$ ipython --no-banner

In [1]: import numpy as np

In [2]: import numpy.linalg as la

In [3]: np.set_printoptions(precision=2, suppress=True, linewidth=100)

In [4]: tidy = lambda a: np.round(a, 2) + 0

In [5]: J = np.vander(np.arange(3) - 1, 4, increasing=True)

In [6]: J
Out[6]: 
array([[ 1, -1,  1, -1],
       [ 1,  0,  0,  0],
       [ 1,  1,  1,  1]])

In [7]: # column 3 repeats column 1

In [8]: A2 = J / np.sqrt((J ** 2).mean(axis=1, keepdims=True))

In [9]: la.matrix_rank(J - J.mean(axis=1, keepdims=True))
Out[9]: np.int64(2)

In [10]: J - J.mean(axis=1, keepdims=True)
Out[10]: 
array([[ 1.  , -1.  ,  1.  , -1.  ],
       [ 0.75, -0.25, -0.25, -0.25],
       [ 0.  ,  0.  ,  0.  ,  0.  ]])

In [11]: la.matrix_rank(A2) == la.matrix_rank(J)
Out[11]: np.True_

In [12]: tidy(la.norm(A2, axis=1))
Out[12]: array([2., 2., 2.])

In [13]: A2[2]
Out[13]: array([1., 1., 1., 1.])

In [14]: blk = np.stack([J, 3 * J, J[::-1]])

In [15]: la.matrix_rank(blk)
Out[15]: array([3, 3, 3])

In [16]: blk.shape
Out[16]: (3, 3, 4)

In [17]: A2 = np.array([[-8, -8], [-2, 8]])

In [18]: mat = np.block([[np.zeros((2, 2)), A2], [A2.T, np.zeros((2, 2))]])

In [19]: mat
Out[19]: 
array([[ 0.,  0., -8., -8.],
       [ 0.,  0., -2.,  8.],
       [-8., -2.,  0.,  0.],
       [-8.,  8.,  0.,  0.]])

In [20]: # symmetric

In [21]: A2 = mat / la.norm(mat, axis=1, keepdims=True)

In [22]: C2 = A2 @ A2.T

In [23]: tidy(C2[2])
Out[23]: array([0.  , 0.  , 1.  , 0.51])

In [24]: m1 = np.array([[-0.2, -0.2, 1.1, 0.0, -1.4, 2.9],
    ...:     [-1.0, -1.5, -1.1, 0.4, -0.7, 0.1],
    ...:     [0.0, 0.1, 0.9, -1.4, -0.4, -0.9],
    ...:     [-0.1, 0.8, -2.2, -0.5, 0.4, 1.1],
    ...:     [0.9, -0.8, -0.9, 0.1, 0.6, 0.4]])

In [25]: m1
Out[25]: 
array([[-0.2, -0.2,  1.1,  0. , -1.4,  2.9],
       [-1. , -1.5, -1.1,  0.4, -0.7,  0.1],
       [ 0. ,  0.1,  0.9, -1.4, -0.4, -0.9],
       [-0.1,  0.8, -2.2, -0.5,  0.4,  1.1],
       [ 0.9, -0.8, -0.9,  0.1,  0.6,  0.4]])

In [26]: m1.ravel(order="F")
Out[26]: 
array([-0.2, -1. ,  0. , -0.1,  0.9, -0.2, -1.5,  0.1,  0.8, -0.8,  1.1, -1.1,  0.9, -2.2, -0.9,
        0. ,  0.4, -1.4, -0.5,  0.1, -1.4, -0.7, -0.4,  0.4,  0.6,  2.9,  0.1, -0.9,  1.1,  0.4])

In [27]: blk = m1.reshape(5, 2, -1)

In [28]: tidy(blk.sum(axis=1))
Out[28]: 
array([[-0.2, -1.6,  4. ],
       [-0.6, -2.2, -1. ],
       [-1.4, -0.3,  0. ],
       [-0.6,  1.2, -1.1],
       [ 1. , -0.2, -0.5]])

In [29]: np.swapaxes(blk, 1, 2)[4]
Out[29]: 
array([[ 0.9,  0.1],
       [-0.8,  0.6],
       [-0.9,  0.4]])

In [30]: tidy(np.einsum("ihd,ihd->ih", blk, blk))
Out[30]: 
array([[ 1.29, 10.37],
       [ 4.46,  0.66],
       [ 0.82,  2.93],
       [ 5.49,  1.62],
       [ 2.26,  0.53]])

In [31]: blk[:, 0]
Out[31]: 
array([[-0.2, -0.2,  1.1],
       [-1. , -1.5, -1.1],
       [ 0. ,  0.1,  0.9],
       [-0.1,  0.8, -2.2],
       [ 0.9, -0.8, -0.9]])

In [32]: np.einsum("ihd,jhd->hij", blk, blk).shape
Out[32]: (2, 5, 5)

In [33]: tidy(la.norm(m1) ** 2 / la.norm(m1, 2) ** 2)
Out[33]: np.float64(2.54)

In [34]: tidy(la.norm(m1, 1)), tidy(la.norm(m1, np.inf))
Out[34]: (np.float64(6.2), np.float64(5.8))

In [35]: tidy(la.norm(m1[4] - m1[2]))
Out[35]: np.float64(3.13)

In [36]: tidy(la.norm(m1, axis=1))
Out[36]: array([3.41, 2.26, 1.94, 2.67, 1.67])

In [37]: tidy(la.norm(m1, axis=0))
Out[37]: array([1.36, 1.89, 2.98, 1.54, 1.77, 3.26])

In [38]: tidy(la.norm(m1, "nuc"))
Out[38]: np.float64(11.54)

In [39]: U, s = la.svd(m1)
Traceback (most recent call last):
  Cell In[39], line 1
    U, s = la.svd(m1)
ValueError: too many values to unpack (expected 2)


In [40]: U, s, VT = la.svd(m1, full_matrices=False)

In [41]: U.shape, s.shape, VT.shape
Out[41]: ((5, 5), (5,), (5, 6))

In [42]: tidy(np.sqrt((s ** 2).sum())), tidy(la.norm(m1))
Out[42]: (np.float64(5.52), np.float64(5.52))

In [43]: tidy(U.T @ U)
Out[43]: 
array([[1., 0., 0., 0., 0.],
       [0., 1., 0., 0., 0.],
       [0., 0., 1., 0., 0.],
       [0., 0., 0., 1., 0.],
       [0., 0., 0., 0., 1.]])

In [44]: tidy(s)
Out[44]: array([3.46, 3.13, 2.18, 1.57, 1.19])

In [45]: tidy(s / s[0])
Out[45]: array([1.  , 0.91, 0.63, 0.45, 0.35])

In [46]: tidy(U.T @ m1 @ VT.T)
Out[46]: 
array([[3.46, 0.  , 0.  , 0.  , 0.  ],
       [0.  , 3.13, 0.  , 0.  , 0.  ],
       [0.  , 0.  , 2.18, 0.  , 0.  ],
       [0.  , 0.  , 0.  , 1.57, 0.  ],
       [0.  , 0.  , 0.  , 0.  , 1.19]])

In [47]: u, v = m1[1], m1[0]

In [48]: tidy(u @ v)
Out[48]: np.float64(0.56)

In [49]: u @ u
Out[49]: np.float64(5.12)

In [50]: p = (u @ v) / (u @ u) * u

In [51]: la.matrix_rank(np.outer(u, v))
Out[51]: np.int64(1)

In [52]: tidy(la.norm(u + v) ** 2 + la.norm(u - v) ** 2)
Out[52]: np.float64(33.56)

In [53]: ang = np.radians(180)

In [54]: R = np.eye(6)

In [55]: R[3, 3] = R[1, 1] = np.cos(ang)

In [56]: R[3, 1], R[1, 3] = -np.sin(ang), np.sin(ang)

In [57]: tidy(R)
Out[57]: 
array([[ 1.,  0.,  0.,  0.,  0.,  0.],
       [ 0., -1.,  0.,  0.,  0.,  0.],
       [ 0.,  0.,  1.,  0.,  0.,  0.],
       [ 0.,  0.,  0., -1.,  0.,  0.],
       [ 0.,  0.,  0.,  0.,  1.,  0.],
       [ 0.,  0.,  0.,  0.,  0.,  1.]])

In [58]: A2 = m1 @ R.T

In [59]: tidy(la.det(R)), np.trace(R)
Out[59]: (np.float64(1.0), np.float64(2.0))

In [60]: E = np.load("a.npy")

In [61]: E
Out[61]: 
array([[-6, -2, -4,  1],
       [-2, -4,  1,  1],
       [-4,  1,  2,  1],
       [ 1,  1,  1, -4]])

In [62]: evals, vecs = la.eigh(E)

In [63]: vec = np.array([-4, 5, 7, -6])

In [64]: tidy(la.eigvalsh(E[1:, 1:]))
Out[64]: array([-5.  , -3.37,  2.37])

In [65]: (np.sign(vecs[:, -1].round(6)) == np.sign(vecs[0, -1].round(6))).astype(int)
Out[65]: array([1, 0, 0, 0])

In [66]: np.abs(E).sum(axis=1).max(), tidy(np.abs(evals).max())
Out[66]: (np.int64(13), np.float64(8.71))

In [67]: vec @ E @ vec
Out[67]: np.int64(36)

In [68]: evals, vecs = la.eig(E)

In [69]: tidy(E @ vecs[:, 0] - evals[0] * vecs[:, 0])
Out[69]: array([0., 0., 0., 0.])

In [70]: tidy(np.prod(evals))
Out[70]: np.float64(-479.0)

In [71]: tidy(np.sort(la.eigvals(E.T)))
Out[71]: array([-8.71, -4.04, -3.33,  4.08])
